>>> import numpy as np
>>> np.set_printoptions(precision=2, suppress=True, linewidth=200, sign=" ")
>>> def tidy(a):
...     return np.round(a, 2) + 0
... 
>>> A = np.load("mat.npy")
>>> A
array([[-1, -1, -4],
       [ 0,  2,  0],
       [ 0,  0,  0]])
>>> M2 = A[0, 0] * A[1:] - np.outer(A[1:, 0], A[0])
>>> M2
array([[ 0, -2,  0],
       [ 0,  0,  0]])
>>> A[:, 0] / A[0, 0]
array([ 1., -0., -0.])
>>> np.flatnonzero(~M2.round(6).any(axis=1))
array([ 1])
>>> rng = np.random.default_rng(234)
>>> z = rng.permutation(3)
>>> z
array([ 2,  0,  1])
>>> M2 = A[z][:, z]
>>> M2
array([[ 0,  0,  0],
       [-4, -1, -1],
       [ 0,  0,  2]])
>>> np.allclose(M2, A)
False
>>> tidy(np.linalg.det(M2)), tidy(np.linalg.det(A[z]))
(np.float64(0.0), np.float64(0.0))
>>> tidy(np.sort(np.abs(np.linalg.eigvals(M2))))
array([ 0.,  1.,  2.])
>>> np.diag(M2)
array([ 0, -1,  2])
>>> np.linalg.matrix_rank(M2, rtol=0.1)
np.int64(2)
>>> np.linalg.cond(M2) > 100
np.True_
>>> t3 = np.stack([A, 5 * A, A[::-1]])
>>> t3.shape
(3, 3, 3)
>>> tidy(np.linalg.norm(t3, axis=(1, 2)))
array([  4.69,  23.45,   4.69])
>>> (t3 @ A.T).shape
(3, 3, 3)
>>> np.einsum("bij,cij->bc", t3, t3)
array([[  22,  110,    4],
       [ 110,  550,   20],
       [   4,   20,   22]])
>>> feats = np.load("x.npy")
>>> feats
array([[ 1,  1, -1, -1, -1, -1,  1,  1],
       [ 1,  1,  1,  1, -1, -1, -1, -1],
       [ 1, -1,  1, -1, -1,  1, -1,  1]])
>>> U, sigma, vt = np.linalg.svd(feats, full_matrices=False)
>>> np.allclose(U * sigma @ vt, feats)
True
>>> tidy(np.sqrt((sigma ** 2).sum())), tidy(np.linalg.norm(feats))
(np.float64(4.9), np.float64(4.9))
>>> tidy(sigma)
array([ 2.83,  2.83,  2.83])
>>> tidy(U.T @ feats @ vt.T)
array([[ 2.83,  0.  ,  0.  ],
       [ 0.  ,  2.83,  0.  ],
       [ 0.  ,  0.  ,  2.83]])
>>> (sigma > 1e-8).sum()
np.int64(3)
>>> tidy(np.cumsum(sigma ** 2) / np.sum(sigma ** 2))
array([ 0.33,  0.67,  1.  ])
>>> sigma / sigma[0]
array([ 1.,  1.,  1.])
